$ python3 -q
>>> import numpy as np
>>> np.set_printoptions(precision=1, suppress=True, linewidth=100)
>>> def tidy(a):
...     return np.round(a, 1) + 0
... 
>>> f = np.array([2, 0, 0, 1, 2, 2, 0, 1, 2])
>>> g = np.array([1, 2, 1, -3])
>>> E = f[:, None] + g[None, :]
>>> E
array([[ 3,  4,  3, -1],
       [ 1,  2,  1, -3],
       [ 1,  2,  1, -3],
       [ 2,  3,  2, -2],
       [ 3,  4,  3, -1],
       [ 3,  4,  3, -1],
       [ 1,  2,  1, -3],
       [ 2,  3,  2, -2],
       [ 3,  4,  3, -1]])
>>> r = np.linalg.matrix_rank(E)
>>> r
np.int64(2)
>>> ns = np.linalg.svd(E)[2][r:].T
>>> tidy(E @ ns)
array([[0., 0.],
       [0., 0.],
       [0., 0.],
       [0., 0.],
       [0., 0.],
       [0., 0.],
       [0., 0.],
       [0., 0.],
       [0., 0.]])
>>> np.allclose(E @ ns, 0)
True
>>> cov = E.T @ E
>>> tidy(np.linalg.eigvalsh(cov)[::-1])
array([209.5,  17.5,   0. ,   0. ])
>>> np.trace(cov), (E ** 2).sum()
(np.int64(227), np.int64(227))
>>> tidy(np.linalg.svd(E, compute_uv=False) ** 2)
array([209.5,  17.5,   0. ,   0. ])
>>> np.diag(cov)
array([47, 94, 47, 39])
>>> theta = np.radians(45)
>>> Rm = np.eye(4)
>>> Rm[0, 0] = Rm[1, 1] = np.cos(theta)
>>> Rm[0, 1], Rm[1, 0] = -np.sin(theta), np.sin(theta)
>>> tidy(Rm)
array([[ 0.7, -0.7,  0. ,  0. ],
       [ 0.7,  0.7,  0. ,  0. ],
       [ 0. ,  0. ,  1. ,  0. ],
       [ 0. ,  0. ,  0. ,  1. ]])
>>> A2 = E @ Rm.T
>>> tidy(np.abs(A2 - E).max(axis=0))
array([3.7, 0.9, 0. , 0. ])
>>> np.allclose(E @ E.T, A2 @ A2.T)
True
>>> tidy(A2)
array([[-0.7,  4.9,  3. , -1. ],
       [-0.7,  2.1,  1. , -3. ],
       [-0.7,  2.1,  1. , -3. ],
       [-0.7,  3.5,  2. , -2. ],
       [-0.7,  4.9,  3. , -1. ],
       [-0.7,  4.9,  3. , -1. ],
       [-0.7,  2.1,  1. , -3. ],
       [-0.7,  3.5,  2. , -2. ],
       [-0.7,  4.9,  3. , -1. ]])
>>> np.allclose(np.linalg.norm(E, axis=1), np.linalg.norm(A2, axis=1))
True
>>> m1 = np.load("m.npy")
>>> m1
array([[-3.,  1.,  0.,  0.,  0.,  0.],
       [ 0., -3.,  1.,  0.,  0.,  0.],
       [ 0.,  0., -3.,  1.,  0.,  0.],
       [ 0.,  0.,  0., -3.,  1.,  0.],
       [ 0.,  0.,  0.,  0., -3.,  1.],
       [ 0.,  0.,  0.,  0.,  0., -3.]])
>>> # triangular: eigenvalues sit on the diagonal
>>> np.linalg.matrix_rank(m1 - m1[0, 0] * np.eye(6))
np.int64(5)
>>> M = np.load("dump.npy")
>>> M
array([[ -4. ,  -2.6,  -0.2,   2.7,   1.4,   0.7,  -2.2,   1.5,   1.5],
       [  1.2,  -4.1,   3.6,   0.6,   2.9,  -0.1,   3.9,  -7.3,  -2.9],
       [ -1. ,   5.8,  -3.4,   8.4,   2.1,   5.4,   9.2,  -7.4,  -3. ],
       [  1.3,  -2.5,   2.4,  10.2,   2.5,  -1. ,   1. ,  -7.1,  -2.5],
       [  1.5,  20.5, -17.7,   0.3,   0.8,  10.3,  13.1,  -0.9, -10.8],
       [ -1.8,   1.5,  -0.7,   8.6,   0. ,   1.7,   1.6,  -4.8,  -4.5],
       [  2.5, -11.5,  10. ,  -7.3,   2. ,  -3.9,  -2.3,  -4.9,   8. ],
       [ -2. ,   1. ,   2. ,   2.5,  -0.5,   1.3,  -1.6,  -1.6,   3.5],
       [ -2.5,  -7.1,   5.1,   7.2,  -0.1,  -3.6,  -3.1,  -4.4,   0. ],
       [ -2.2,  -2. ,   0.1,  -5.5,   0.6,   1.2,   5.1,  -4.2,   4.7],
       [ -4.2,   1.9,  -1.9,   4.8,  -1.9,   0.4,   0.1,   0.6,  -0.8],
       [  6.6,   4.1,  -2.9,  -7.3,   1.9,   2.4,   6.8,  -3.2,  -6.6],
       [  2.2,  -7.9,   6.1,  -3.3,   0.9,  -2.5,  -1.1,  -7.4,  -0.7],
       [ -3.3,  -2.3,   3.7,   6.3,  -1.8,  -1.9,  -1.1,  -1.5,   2.8],
       [  3.1,  -6.3,   3.1,  -7.5,  -2.2,  -2.6,   0.3,  -3.6,  -2.5],
       [  4.3,  -0.9,   2.9,  -4.2,   0. ,  -0.9,   3.8,  -1.7,   0.5],
       [ -0.3,  -6.4,   5.5,  -9.1,  -0.9,  -1.1,  -1.7,   0.6,   8.8],
       [ -2.2,  -8.9,   4.6,  -8. ,  -2.9,  -2.1,  -4.3,   0. ,   4.2],
       [ -6. , -11.1,   9.4,   0.8,  -1.8,  -4.7,  -9.4,   0. ,   8. ],
       [  4.7,  10.3,  -8. ,  11.8,   4.5,   4.7,   7.9,  -4.1, -11.3],
       [  0.3,   7. ,  -6. ,   4.5,  -0.5,   0.4,   4.3,   3. ,  -4.8],
       [  2.5,   1.6,   0.6,   3.6,  -1.5,   0.7,   0.2,   2.6,   1.8],
       [  3.2,  -2.7,   1.2,   3.4,   1.7,  -0.4,  -1.1,  -1.1,  -4.5],
       [ -4.7,  -3.5,  -0.5,  -1.6,   0.9,  -0.4,  -7.7,   3.5,  -0.4],
       [  4.5,  -0.1,  -0.3,  -6. ,   4.1,   0.1,   4.6,  -2.3,  -1.1],
       [  4. ,  -4.2,   0.8,  -1.1,   0.1,  -2. ,  -3.4,   2.6,  -2.4],
       [ -5.8,   0.2,  -0.2,  -2.6,  -1.2,  -1.7,  -1.1,   1. ,   4.1],
       [ -3.2,   4. ,  -4.6,   9.9,  -1.5,  -0.5,  -6.7,   8.2,  -1.4],
       [ -2.9,   6.2,  -3.1,  -1.2,  -4.5,   2.7,   0.2,   4.5,   4.5],
       [ -1.7,  -6.5,   4.5,  -8.9,  -1.2,  -2. ,  -3.3,  -1.4,   5. ]])
>>> cov = np.cov(M, rowvar=False)
>>> tidy(np.median(M, axis=0))
array([-0.6, -2.2,  0.7,  0.4,  0. , -0.4, -0.5, -1.4, -0.6])
>>> np.argsort(-M.std(axis=0).round(6), kind="stable")
array([1, 3, 2, 8, 6, 7, 0, 5, 4])
>>> np.argwhere(np.triu(np.abs(np.corrcoef(M.T)) > 0.8, 1))
array([[1, 2],
       [1, 5],
       [2, 5]])
>>> tidy(np.corrcoef(M[:, 8], M[:, 7])[0, 1])
np.float64(0.2)
>>> cov.shape
(9, 9)
